% ipython --no-banner

In [1]: import numpy as np

In [2]: import numpy.linalg as la

In [3]: np.set_printoptions(suppress=True, linewidth=140)

In [4]: A = np.load("arr.npy")

In [5]: print(A)
[[ 1  0  0]
 [-1  1  0]
 [ 1  0  1]]

In [6]: # triangular, det is the product of the diagonal

In [7]: u = np.array([2, -1, 1])

In [8]: np.correlate(A[0], A[2], "full")
Out[8]: array([1, 0, 1, 0, 0])

In [9]: print(np.convolve(A[0], u))
[ 2 -1  1  0  0]

In [10]: la.matrix_power(A - np.diag(np.diag(A)), 3)
Out[10]: 
array([[0, 0, 0],
       [0, 0, 0],
       [0, 0, 0]])

In [11]: print(np.round(np.sort(la.eigvals(A)), 1))
[1. 1. 1.]

In [12]: [int(la.matrix_rank(la.matrix_power(A, p))) for p in range(1, 4)]
Out[12]: [3, 3, 3]

In [13]: la.matrix_rank(A - A[0, 0] * np.eye(3))
Out[13]: np.int64(1)

In [14]: rng = np.random.default_rng(406198)

In [15]: idx = rng.permutation(3)

In [16]: print(idx)
[0 1 2]

In [17]: other = A[idx][:, idx]

In [18]: print(other)
[[ 1  0  0]
 [-1  1  0]
 [ 1  0  1]]

In [19]: print(np.diag(other))
[1 1 1]

In [20]: np.allclose(other, A)
Out[20]: True

In [21]: np.trace(other)
Out[21]: np.int64(3)

In [22]: print(np.round(np.sort(np.abs(la.eigvals(other))), 1))
[1. 1. 1.]

In [23]: np.einsum("ii->", A)
Out[23]: np.int64(3)

In [24]: print(np.kron(np.eye(2, dtype=int), A))
[[ 1  0  0  0  0  0]
 [-1  1  0  0  0  0]
 [ 1  0  1  0  0  0]
 [ 0  0  0  1  0  0]
 [ 0  0  0 -1  1  0]
 [ 0  0  0  1  0  1]]

In [25]: np.round(la.eigvals(A), 1)
Out[25]: array([1., 1., 1.])

In [26]: np.round(la.det(A[::-1]), 1)
Out[26]: np.float64(-1.0)

In [27]: print(A - A[0])
[[ 0  0  0]
 [-2  1  0]
 [ 0  0  1]]

In [28]: print(la.matrix_rank(A))
3

In [29]: np.count_nonzero(A)
Out[29]: np.int64(5)

In [30]: np.round(A.mean(axis=0), 1)
Out[30]: array([0.3, 0.3, 0.3])

In [31]: np.round(la.svd(A, compute_uv=False), 1)
Out[31]: array([1.9, 1. , 0.5])

In [32]: F = np.load("dump.npy")

In [33]: F
Out[33]: 
array([[3., 1., 1., 1.],
       [1., 3., 1., 1.],
       [1., 1., 3., 1.],
       [1., 1., 1., 3.]])

In [34]: # symmetric

In [35]: Lm = la.cholesky(F)

In [36]: np.round(Lm @ Lm.T, 1)
Out[36]: 
array([[3., 1., 1., 1.],
       [1., 3., 1., 1.],
       [1., 1., 3., 1.],
       [1., 1., 1., 3.]])

In [37]: np.round(np.diag(Lm) ** 2, 1)
Out[37]: array([3. , 2.7, 2.5, 2.4])

In [38]: la.eigvalsh(F).min() > 0
Out[38]: np.True_

In [39]: np.fft.fft(F[0])
Out[39]: array([6.+0.j, 2.+0.j, 2.+0.j, 2.+0.j])

In [40]: F @ (-1.0) ** np.arange(4)
Out[40]: array([ 2., -2.,  2., -2.])

In [41]: np.sort(np.abs(np.fft.fft(F[0]))), np.round(np.sort(la.svd(F, compute_uv=False)), 1)
Out[41]: (array([2., 2., 2., 6.]), array([2., 2., 2., 6.]))

In [42]: print((F @ F)[0])
[12.  8.  8.  8.]

In [43]: print(F @ np.ones(4))
[6. 6. 6. 6.]

In [44]: w, evecs = la.eigh(F)

In [45]: np.round(np.abs(evecs[:, -1]), 1)
Out[45]: array([0.5, 0.5, 0.5, 0.5])

In [46]: print(np.unique(w.round(6) + 0, return_counts=True)[1])
[3 1]

In [47]: np.abs(evecs[:, -1]).round(6).argmax()
Out[47]: np.int64(0)

In [48]: np.round(evecs.T @ F @ evecs, 1) + 0
Out[48]: 
array([[2., 0., 0., 0.],
       [0., 2., 0., 0.],
       [0., 0., 2., 0.],
       [0., 0., 0., 6.]])

In [49]: np.round(la.eigvalsh(F + 2 * np.eye(4)), 1)
Out[49]: array([4., 4., 4., 8.])

In [50]: (w > 1e-8).sum(), (w < -1e-8).sum()
Out[50]: (np.int64(4), np.int64(0))

In [51]: idx = rng.permutation(4)

In [52]: print(idx)
[2 3 0 1]

In [53]: other = F[idx][:, idx]

In [54]: np.round(la.det(other), 1), np.round(la.det(F[idx]), 1)
Out[54]: (np.float64(48.0), np.float64(48.0))

In [55]: x0 = np.ones(4)

In [56]: for _ in range(3):
    ...:     x0 = F @ x0
    ...:     x0 /= la.norm(x0)
    ...:     print(round(x0 @ F @ x0, 1))
    ...: 
6.0
6.0
6.0

In [57]: round(float(la.eigvalsh(F)[-1]), 1)
Out[57]: 6.0

In [58]: data = np.array([[1, 0, 0, 0], [-4, 1, 0, 0], [-2, 1, 1, 0], [6, 8, 2, 1]])

In [59]: left, sigma, Vh = la.svd(data)

In [60]: np.argmax(sigma[:-1] / (sigma[1:] + 1e-6)) + 1
Out[60]: np.int64(3)

In [61]: print(sigma.round(1) + 0)
[10.4  4.5  0.7  0. ]

In [62]: other = left[:, :3] @ np.diag(sigma[:3]) @ Vh[:3]

In [63]: other.round(1) + 0
Out[63]: 
array([[ 1.,  0.,  0.,  0.],
       [-4.,  1.,  0.,  0.],
       [-2.,  1.,  1.,  0.],
       [ 6.,  8.,  2.,  1.]])

In [64]: round(float(np.abs(data - other).max()), 1)
Out[64]: 0.0

In [65]: u = np.array([1, 0, 0])

In [66]: np.round(np.correlate(other[0], other[3], "full"), 1) + 0
Out[66]: array([1. , 2. , 8. , 6. , 0. , 0.2, 0.2])

In [67]: np.argsort(-la.norm(data, axis=0).round(6), kind="stable")[:3]
Out[67]: array([1, 0, 2])

In [68]: print([round(float(x), 1) for x in la.svd(data, compute_uv=False)[:3]])
[10.4, 4.5, 0.7]

In [69]: la.matrix_rank(data, rtol=0.1)
Out[69]: np.int64(2)

In [70]: print(np.round(np.abs(la.svd(data)[2][-1]), 1) + 0)
[0.  0.1 0.1 1. ]

In [71]: np.kron(np.eye(2, dtype=int), data)
Out[71]: 
array([[ 1,  0,  0,  0,  0,  0,  0,  0],
       [-4,  1,  0,  0,  0,  0,  0,  0],
       [-2,  1,  1,  0,  0,  0,  0,  0],
       [ 6,  8,  2,  1,  0,  0,  0,  0],
       [ 0,  0,  0,  0,  1,  0,  0,  0],
       [ 0,  0,  0,  0, -4,  1,  0,  0],
       [ 0,  0,  0,  0, -2,  1,  1,  0],
       [ 0,  0,  0,  0,  6,  8,  2,  1]])

In [72]: round(la.det(data[::-1]), 1)
Out[72]: np.float64(1.0)

In [73]: np.round(la.eigvals(data), 1)
Out[73]: array([1., 1., 1., 1.])

In [74]: round(float(la.det(2 * data)), 1), round(la.det(data), 1)
Out[74]: (16.0, np.float64(1.0))

In [75]: np.poly(data)
Out[75]: array([ 1., -4.,  6., -4.,  1.])

In [76]: round(float(la.eigvals(data).sum().real), 1)
Out[76]: 4.0

In [77]: w, evecs = la.eig(data)

In [78]: np.round(np.sort(la.eigvals(data @ data)), 1)
Out[78]: array([1., 1., 1., 1.])

In [79]: data @ evecs[:, 0] - w[0] * evecs[:, 0]
Out[79]: array([0., 0., 0., 0.])

In [80]: print(w)
[1. 1. 1. 1.]

In [81]: np.prod(w)
Out[81]: np.float64(1.0)

In [82]: arr = np.load("m.npy")

In [83]: print(arr)
[[0.2 0.3 0.5]
 [0.2 0.4 0.4]
 [0.5 0.3 0.2]]

In [84]: other = la.inv(arr)

In [85]: print(np.allclose(other, arr.T))
False

In [86]: print((np.abs(other) > 1e-9).astype(int))
[[1 1 1]
 [1 1 1]
 [1 1 1]]

In [87]: np.round(arr @ other, 1) + 0
Out[87]: 
array([[1., 0., 0.],
       [0., 1., 0.],
       [0., 0., 1.]])

In [88]: other.round(1)
Out[88]: 
array([[ 1.3, -3. ,  2.7],
       [-5.3,  7. , -0.7],
       [ 4.7, -3. , -0.7]])

In [89]: round(la.cond(arr), 1)
Out[89]: np.float64(10.8)

In [90]: round(la.det(other.T), 1)
Out[90]: np.float64(-33.3)

In [91]: np.round(la.eigvals(other), 1)
Out[91]: array([10. , -3.3,  1. ])

In [92]: round(np.einsum("ij,ji->", other, other), 1)
Out[92]: np.float64(112.1)

In [93]: round(float(la.det(other[::-1])), 1)
Out[93]: 33.3

In [94]: print(arr.sum(axis=1))
[1. 1. 1.]

In [95]: np.round(np.sort(np.abs(la.eigvals(arr)))[::-1], 1)
Out[95]: array([1. , 0.3, 0.1])

In [96]: arr @ np.ones(3)
Out[96]: array([1., 1., 1.])

In [97]: np.round(la.matrix_power(arr, 100), 1)
Out[97]: 
array([[0.3, 0.3, 0.4],
       [0.3, 0.3, 0.4],
       [0.3, 0.3, 0.4]])

In [98]: p = np.eye(3)[1]

In [99]: for _ in range(6):
    ...:     p = p @ arr
    ...:     print(p.round(1))
    ...: 
[0.2 0.4 0.4]
[0.3 0.3 0.3]
[0.3 0.3 0.4]
[0.3 0.3 0.4]
[0.3 0.3 0.4]
[0.3 0.3 0.4]

In [100]: def softmax(z):
     ...:     e = np.exp(z - z.max(axis=-1, keepdims=True))
     ...:     return e / e.sum(axis=-1, keepdims=True)
     ...: 

In [101]: np.round(softmax(arr[1] + 3), 1)
Out[101]: array([0.3, 0.4, 0.4])

In [102]: np.round(softmax(arr[1]), 1)
Out[102]: array([0.3, 0.4, 0.4])

In [103]: att = arr @ arr.T / np.sqrt(3)

In [104]: print(np.round(softmax(att)[1] @ arr, 1))
[0.3 0.3 0.4]

In [105]: print(softmax(att).round(6).argmax(axis=1))
[0 0 2]

In [106]: np.round(softmax(att), 1)
Out[106]: 
array([[0.3, 0.3, 0.3],
       [0.3, 0.3, 0.3],
       [0.3, 0.3, 0.3]])

In [107]: W0 = np.load("mat.npy")

In [108]: W0
Out[108]: 
array([[ 1, -5,  1],
       [ 0, -5, -1],
       [ 5,  1,  1]])

In [109]: O = W0.astype(float).copy()

In [110]: for j in range(3):
     ...:     O[:, j] -= O[:, :j] @ (O[:, :j].T @ O[:, j])
     ...:     O[:, j] /= la.norm(O[:, j])
     ...: 

In [111]: O.round(1)
Out[111]: 
array([[ 0.2, -0.7,  0.7],
       [ 0. , -0.7, -0.7],
       [ 1. ,  0.1, -0.1]])

In [112]: np.round(O.T @ W0, 1) + 0
Out[112]: 
array([[5.1, 0. , 1.2],
       [0. , 7.1, 0.1],
       [0. , 0. , 1.3]])

In [113]: other = la.inv(W0)

In [114]: np.allclose(other, W0.T)
Out[114]: False

In [115]: np.round(la.inv(other), 1)
Out[115]: 
array([[ 1., -5.,  1.],
       [-0., -5., -1.],
       [ 5.,  1.,  1.]])

In [116]: t3 = np.stack([W0, -3 * W0, W0[::-1]])

In [117]: np.round(la.det(t3), 1)
Out[117]: array([   46., -1242.,   -46.])

In [118]: t3.sum(axis=0)
Out[118]: 
array([[ 3, 11, -1],
       [ 0,  5,  1],
       [-9, -7, -1]])

In [119]: print(t3.shape)
(3, 3, 3)

In [120]: la.matrix_rank(t3.reshape(3, -1))
Out[120]: np.int64(2)

In [121]: np.einsum("bij,cij->bc", t3, t3)
Out[121]: 
array([[  80, -240,   28],
       [-240,  720,  -84],
       [  28,  -84,   80]])

In [122]: idx = rng.permutation(3)

In [123]: idx
Out[123]: array([2, 1, 0])

In [124]: other = W0[idx][:, idx]

In [125]: print(np.round(np.sort(np.abs(la.eigvals(other))), 1))
[3.5 3.5 3.7]

In [126]: np.allclose(other, W0)
Out[126]: False

In [127]: O, R = la.qr(W0)

In [128]: O.round(1)
Out[128]: 
array([[-0.2, -0.7, -0.7],
       [-0. , -0.7,  0.7],
       [-1. ,  0.1,  0.1]])

In [129]: O.shape, R.shape
Out[129]: ((3, 3), (3, 3))

In [130]: R.round(1) + 0
Out[130]: 
array([[-5.1,  0. , -1.2],
       [ 0. ,  7.1,  0.1],
       [ 0. ,  0. , -1.3]])

In [131]: print(np.round(O @ R, 1))
[[ 1. -5.  1.]
 [ 0. -5. -1.]
 [ 5.  1.  1.]]

In [132]: u = np.array([2, 1])

In [133]: g = np.array([-2, 0, 1])

In [134]: mat = u[:, None] + g[None, :]

In [135]: mat
Out[135]: 
array([[ 0,  2,  3],
       [-1,  1,  2]])

In [136]: W1 = np.array([[1, 9, -8, 2, -8], [1, 3, 9, -3, 5], [-5, 8, -1, 0, -8]])

In [137]: beta = np.array([4, 9, 0, 4, 5])

In [138]: H = np.maximum(mat @ W1 + beta, 0)

In [139]: (H > 0).mean(axis=0)
Out[139]: array([0. , 1. , 1. , 0. , 0.5])

In [140]: C = np.array([[-1, -2], [-2, 1], [-1, 0], [2, -1], [2, 0]])

In [141]: H @ C
Out[141]: 
array([[-93,  39],
       [-49,  19]])

In [142]: (H @ C).round(6).argmax(axis=1)
Out[142]: array([1, 1])

In [143]: print(W1 @ C)
[[-23   5]
 [-12   4]
 [-26  18]]

In [144]: C = np.array([[1, -8, 6], [-8, -4, 8], [8, -8, -4]])

In [145]: X = (rng.random((24, 3)) < 0.25) @ C

In [146]: X
Out[146]: 
array([[  1,  -8,   6],
       [  0,   0,   0],
       [ -8,  -4,   8],
       [  8,  -8,  -4],
       [  1,  -8,   6],
       [ -8,  -4,   8],
       [  8,  -8,  -4],
       [  1,  -8,   6],
       [  0,   0,   0],
       [  0, -12,   4],
       [  1,  -8,   6],
       [  1,  -8,   6],
       [  0,   0,   0],
       [  1,  -8,   6],
       [  0,   0,   0],
       [  1,  -8,   6],
       [  0,   0,   0],
       [  0,   0,   0],
       [  8,  -8,  -4],
       [  0,   0,   0],
       [ -8,  -4,   8],
       [ -8,  -4,   8],
       [  0,   0,   0],
       [  0,   0,   0]])

In [147]: Xc = X - X.mean(axis=0)

In [148]: left, sigma, Vh = la.svd(Xc, full_matrices=False)

In [149]: round(float((sigma ** 2).sum() ** 2 / (sigma ** 4).sum()), 1)
Out[149]: 2.0

In [150]: np.searchsorted(np.cumsum(sigma ** 2) / (sigma ** 2).sum(), 0.9) + 1
Out[150]: np.int64(2)

In [151]: (np.sign(left[:, 0]) == np.sign(left[0, 0])).astype(int)
Out[151]: array([1, 0, 1, 0, 1, 1, 0, 1, 0, 1, 1, 1, 0, 1, 0, 1, 0, 0, 0, 0, 1, 1, 0, 0])

In [152]: np.round(Vh[0] * np.sign(Vh[0, np.abs(Vh[0]).argmax()]), 1) + 0
Out[152]: array([ 0.7,  0. , -0.7])

In [153]: np.round(sigma ** 2 / (sigma ** 2).sum(), 1) + 0
Out[153]: array([0.6, 0.4, 0. ])

In [154]: cov = np.cov(X, rowvar=False)

In [155]: print(cov.shape)
(3, 3)

In [156]: np.round(la.eigvalsh(cov)[::-1], 1)
Out[156]: array([31.8, 19.5,  1.1])

In [157]: np.round(X.std(axis=0), 1)
Out[157]: array([4.4, 3.9, 4. ])
